% python3 -q
>>> import numpy as np
>>> from numpy import linalg as LA
>>> np.set_printoptions(precision=2, suppress=True, linewidth=140, floatmode="fixed")
>>> J = np.loadtxt("block11.csv", delimiter=",")
>>> J
array([[ 0.00,  0.00,  0.00,  0.00,  0.00],
       [22.00,  0.00,  6.00,  0.00,  8.00],
       [ 2.00,  0.00,  0.00,  0.00,  0.00],
       [ 1.00,  7.00, 18.00, 17.00, 20.00],
       [ 0.00,  0.00,  0.00,  0.00,  0.00],
       [21.00,  0.00,  0.00,  0.00,  0.00],
       [ 8.00,  0.00,  0.00,  0.00,  0.00],
       [25.00,  5.00, 18.00, 13.00, 20.00],
       [ 0.00,  0.00,  0.00,  0.00,  0.00],
       [ 0.00,  0.00,  0.00,  0.00,  0.00],
       [ 0.00,  4.00,  7.00, 11.00,  9.00],
       [ 0.00,  0.00,  0.00,  0.00,  0.00],
       [42.00,  0.00,  4.00,  0.00,  6.00],
       [ 0.00,  0.00,  0.00,  0.00,  1.00],
       [ 0.00,  0.00,  0.00,  1.00,  1.00],
       [18.00,  0.00,  0.00,  0.00,  0.00],
       [25.00,  7.00, 24.00, 17.00, 26.00],
       [ 0.00,  0.00,  0.00,  0.00,  0.00],
       [ 0.00,  0.00,  0.00,  0.00,  0.00],
       [ 0.00,  0.00,  1.00,  0.00,  3.00],
       [ 0.00,  0.00,  0.00,  3.00,  2.00],
       [33.00,  3.00, 15.00,  9.00, 17.00],
       [49.00,  7.00, 28.00, 17.00, 30.00],
       [13.00,  0.00,  0.00,  0.00,  0.00],
       [11.00,  7.00, 20.00, 17.00, 22.00],
       [ 9.00,  0.00,  0.00,  0.00,  0.00],
       [ 0.00,  0.00,  0.00,  0.00,  0.00]])
>>> z = J[:, 0] > np.median(J[:, 0])
>>> u = J[z].mean(axis=0) - J[~z].mean(axis=0)
>>> u
array([21.31,  1.45,  6.99,  3.33,  7.35])
>>> z.astype(int)
array([0, 1, 1, 0, 0, 1, 1, 1, 0, 0, 0, 0, 1, 0, 0, 1, 1, 0, 0, 0, 0, 1, 1, 1, 1, 1, 0])
>>> np.round((((J - J.mean(axis=0)) @ u > 0) == z).mean(), 2)
np.float64(0.81)
>>> ((J - J.mean(axis=0)) @ u > 0).astype(int)
array([0, 1, 0, 1, 0, 1, 0, 1, 0, 0, 0, 0, 1, 0, 0, 1, 1, 0, 0, 0, 0, 1, 1, 0, 1, 0, 0])
>>> Y = np.c_[J[:, :2] @ np.array([[1, 3], [2, 3]]), np.array([3, 3, 3, 2, 2, 2, 1, 2, 2, 2, 0, 3, 3, 3, 2, 2, 3, 1, 3, 1, 0, 1, 2, 0, 1, 2, 2])]
>>> Y
array([[  0.00,   0.00,   3.00],
       [ 22.00,  66.00,   3.00],
       [  2.00,   6.00,   3.00],
       [ 15.00,  24.00,   2.00],
       [  0.00,   0.00,   2.00],
       [ 21.00,  63.00,   2.00],
       [  8.00,  24.00,   1.00],
       [ 35.00,  90.00,   2.00],
       [  0.00,   0.00,   2.00],
       [  0.00,   0.00,   2.00],
       [  8.00,  12.00,   0.00],
       [  0.00,   0.00,   3.00],
       [ 42.00, 126.00,   3.00],
       [  0.00,   0.00,   3.00],
       [  0.00,   0.00,   2.00],
       [ 18.00,  54.00,   2.00],
       [ 39.00,  96.00,   3.00],
       [  0.00,   0.00,   1.00],
       [  0.00,   0.00,   3.00],
       [  0.00,   0.00,   1.00],
       [  0.00,   0.00,   0.00],
       [ 39.00, 108.00,   1.00],
       [ 63.00, 168.00,   2.00],
       [ 13.00,  39.00,   0.00],
       [ 25.00,  54.00,   1.00],
       [  9.00,  27.00,   2.00],
       [  0.00,   0.00,   2.00]])
>>> LA.norm(LA.qr(J)[0].T @ Y, axis=0) ** 2 / ((Y ** 2).sum(axis=0) + 1e-12)
array([1.00, 1.00, 0.42])
>>> np.round(LA.norm(Y - J @ LA.lstsq(J, Y)[0], axis=0), 2) + 0
array([0.00, 0.00, 8.35])
>>> round(float(LA.norm(Y, 2) / LA.norm(Y)), 2)
1.0
>>> LA.matrix_rank(Y, rtol=0.1)
np.int64(1)
>>> [round(float(x), 2) for x in LA.svd(Y, compute_uv=False)[:3]]
[321.29, 10.78, 8.96]
>>> M = np.array([[-3, 1, -1], [-2, 0, -1], [2, 0, 2]])
>>> M
array([[-3,  1, -1],
       [-2,  0, -1],
       [ 2,  0,  2]])
>>> rng = np.random.default_rng(8798)
>>> z = rng.permutation(3)
>>> Y = M[:, z] * rng.choice([-1, 1], 3)
>>> Y
array([[ 1,  3,  1],
       [ 0,  2,  1],
       [ 0, -2, -2]])
>>> Uu, _, vt = LA.svd(M.T @ Y)
>>> np.round(LA.lstsq(M, Y)[0], 2) + 0
array([[ 0.00, -1.00,  0.00],
       [ 1.00,  0.00,  0.00],
       [ 0.00,  0.00, -1.00]])
>>> z
array([1, 0, 2])
>>> np.kron(np.eye(2, dtype=int), M)
array([[-3,  1, -1,  0,  0,  0],
       [-2,  0, -1,  0,  0,  0],
       [ 2,  0,  2,  0,  0,  0],
       [ 0,  0,  0, -3,  1, -1],
       [ 0,  0,  0, -2,  0, -1],
       [ 0,  0,  0,  2,  0,  2]])
>>> np.einsum("ii->", M)
np.int64(-1)
>>> A = np.load("out11.npy")
>>> A
array([[ 0,  3,  2,  0,  0,  0],
       [-5, -2, -3, -5, -5, -5],
       [ 0,  3,  2,  0,  0,  0],
       [ 1,  4,  3,  1,  1,  1],
       [ 1,  4,  3,  1,  1,  1],
       [ 2,  5,  4,  2,  2,  2],
       [-5, -2, -3, -5, -5, -5],
       [-5, -2, -3, -5, -5, -5]])
>>> Uu, sig, vt = LA.svd(A)
>>> evecs = vt[:(sig > 1e-8).sum()]
>>> vec = A[0] + -1 * A[4] + rng.integers(2) * np.eye(6)[1]
>>> vec
array([-1.00, -1.00, -1.00, -1.00, -1.00, -1.00])
>>> np.diag(evecs.T @ evecs)
array([0.25, 0.70, 0.32, 0.25, 0.25, 0.25])
>>> np.allclose(evecs.T @ evecs @ vec, vec)
True
>>> evecs.T @ evecs
array([[ 0.25, -0.04,  0.06,  0.25,  0.25,  0.25],
       [-0.04,  0.70,  0.45, -0.04, -0.04, -0.04],
       [ 0.06,  0.45,  0.32,  0.06,  0.06,  0.06],
       [ 0.25, -0.04,  0.06,  0.25,  0.25,  0.25],
       [ 0.25, -0.04,  0.06,  0.25,  0.25,  0.25],
       [ 0.25, -0.04,  0.06,  0.25,  0.25,  0.25]])
>>> Uu, sig, vt = LA.svd(A)
>>> sig.round(2) + 0
array([20.30,  8.23,  0.00,  0.00,  0.00,  0.00])
>>> np.argmax(sig[:-1] / (sig[1:] + 1e-6)) + 1
np.int64(2)
>>> Y = Uu[:, :2] @ np.diag(sig[:2]) @ vt[:2]
>>> Y.round(2) + 0
array([[ 0.00,  3.00,  2.00,  0.00,  0.00,  0.00],
       [-5.00, -2.00, -3.00, -5.00, -5.00, -5.00],
       [ 0.00,  3.00,  2.00,  0.00,  0.00,  0.00],
       [ 1.00,  4.00,  3.00,  1.00,  1.00,  1.00],
       [ 1.00,  4.00,  3.00,  1.00,  1.00,  1.00],
       [ 2.00,  5.00,  4.00,  2.00,  2.00,  2.00],
       [-5.00, -2.00, -3.00, -5.00, -5.00, -5.00],
       [-5.00, -2.00, -3.00, -5.00, -5.00, -5.00]])
>>> np.round(LA.norm(A - Y, 2), 2), np.round(sig[2], 2)
(np.float64(0.0), np.float64(0.0))
>>> round(float(np.abs(A - Y).max()), 2)
0.0
>>> round(LA.norm(A - Y) / LA.norm(A), 2)
np.float64(0.0)
>>> round(float(LA.norm(A, 2) / LA.norm(A)), 2)
0.93
>>> LA.matrix_rank(A, rtol=0.1)
np.int64(2)
>>> Y = A + rng.integers(-2, 3, (8, 2)) @ rng.integers(-2, 3, (2, 6))
>>> Y
array([[  6,  -3,   2,  -2,   8,   6],
       [ -9,   2,  -3,  -1,  -9,  -9],
       [ -3,   6,   2,   5,  -2,  -3],
       [ -4,   9,   3,   4,  -5,  -4],
       [  4,   1,   3,   0,   5,   4],
       [ -1,   8,   4,   3,  -2,  -1],
       [ -9,   2,  -3,  -5, -11,  -9],
       [  0,  -7,  -3,  -8,   1,   0]])
>>> LA.matrix_rank(Y - A, tol=1e-8)
np.int64(2)
>>> np.round(LA.svd(Y - A, compute_uv=False), 2) + 0
array([26.39,  5.24,  0.00,  0.00,  0.00,  0.00])
>>> Z = np.sign(np.array([[-2, 0, 1, 0], [-3, -1, -3, 3], [-3, -1, 0, 3], [1, 1, 2, 1]]))
>>> Y = (np.tril(Z, -1) + np.eye(4)) @ (np.triu(Z, 1) + np.eye(4))
>>> evals = np.array([1, 2, 2, 2])
>>> m1 = np.rint(Y * evals @ LA.inv(Y)) + 0
>>> m1
array([[ 7.00,  3.00,  2.00, -1.00],
       [-5.00, -1.00, -2.00,  1.00],
       [-5.00, -3.00,  0.00,  1.00],
       [ 5.00,  3.00,  2.00,  1.00]])
>>> np.argsort(-LA.norm(m1, axis=0).round(6), kind="stable")[:3]
array([0, 1, 2])
>>> LA.matrix_rank(m1, rtol=0.1)
np.int64(3)
>>> round(np.log10(LA.cond(m1)))
2
>>> LA.cond(m1) > 100
np.False_
>>> z = rng.integers(0, 3, 8)
>>> mat = np.array([[6, 5, 1, 8, 0, 9, 9, 1],
...     [5, 6, 3, 6, 3, 7, 2, 7],
...     [4, 3, 5, 1, 3, 5, 8, 0],
...     [3, 7, 0, 9, 4, 7, 1, 3],
...     [5, 6, 1, 6, 8, 8, 2, 3],
...     [8, 2, 0, 6, 3, 1, 5, 0],
...     [2, 7, 2, 7, 7, 7, 8, 6],
...     [2, 2, 1, 5, 4, 0, 3, 4]]) * (z[:, None] == z)
>>> mat
array([[6, 0, 0, 0, 0, 9, 0, 1],
       [0, 6, 0, 0, 0, 0, 2, 0],
       [0, 0, 5, 1, 3, 0, 0, 0],
       [0, 0, 0, 9, 4, 0, 0, 0],
       [0, 0, 1, 6, 8, 0, 0, 0],
       [8, 0, 0, 0, 0, 1, 0, 0],
       [0, 7, 0, 0, 0, 0, 8, 0],
       [2, 0, 0, 0, 0, 0, 0, 4]])
>>> ang = np.radians(36)
>>> r_ = np.eye(8)
>>> r_[3, 3] = r_[0, 0] = np.cos(ang)
>>> r_[3, 0], r_[0, 3] = -np.sin(ang), np.sin(ang)
>>> r_
array([[ 0.81,  0.00,  0.00,  0.59,  0.00,  0.00,  0.00,  0.00],
       [ 0.00,  1.00,  0.00,  0.00,  0.00,  0.00,  0.00,  0.00],
       [ 0.00,  0.00,  1.00,  0.00,  0.00,  0.00,  0.00,  0.00],
       [-0.59,  0.00,  0.00,  0.81,  0.00,  0.00,  0.00,  0.00],
       [ 0.00,  0.00,  0.00,  0.00,  1.00,  0.00,  0.00,  0.00],
       [ 0.00,  0.00,  0.00,  0.00,  0.00,  1.00,  0.00,  0.00],
       [ 0.00,  0.00,  0.00,  0.00,  0.00,  0.00,  1.00,  0.00],
       [ 0.00,  0.00,  0.00,  0.00,  0.00,  0.00,  0.00,  1.00]])
>>> Y = mat @ r_.T
>>> np.allclose(mat @ mat.T, Y @ Y.T)
True
>>> np.allclose(LA.norm(mat, axis=1), LA.norm(Y, axis=1))
True
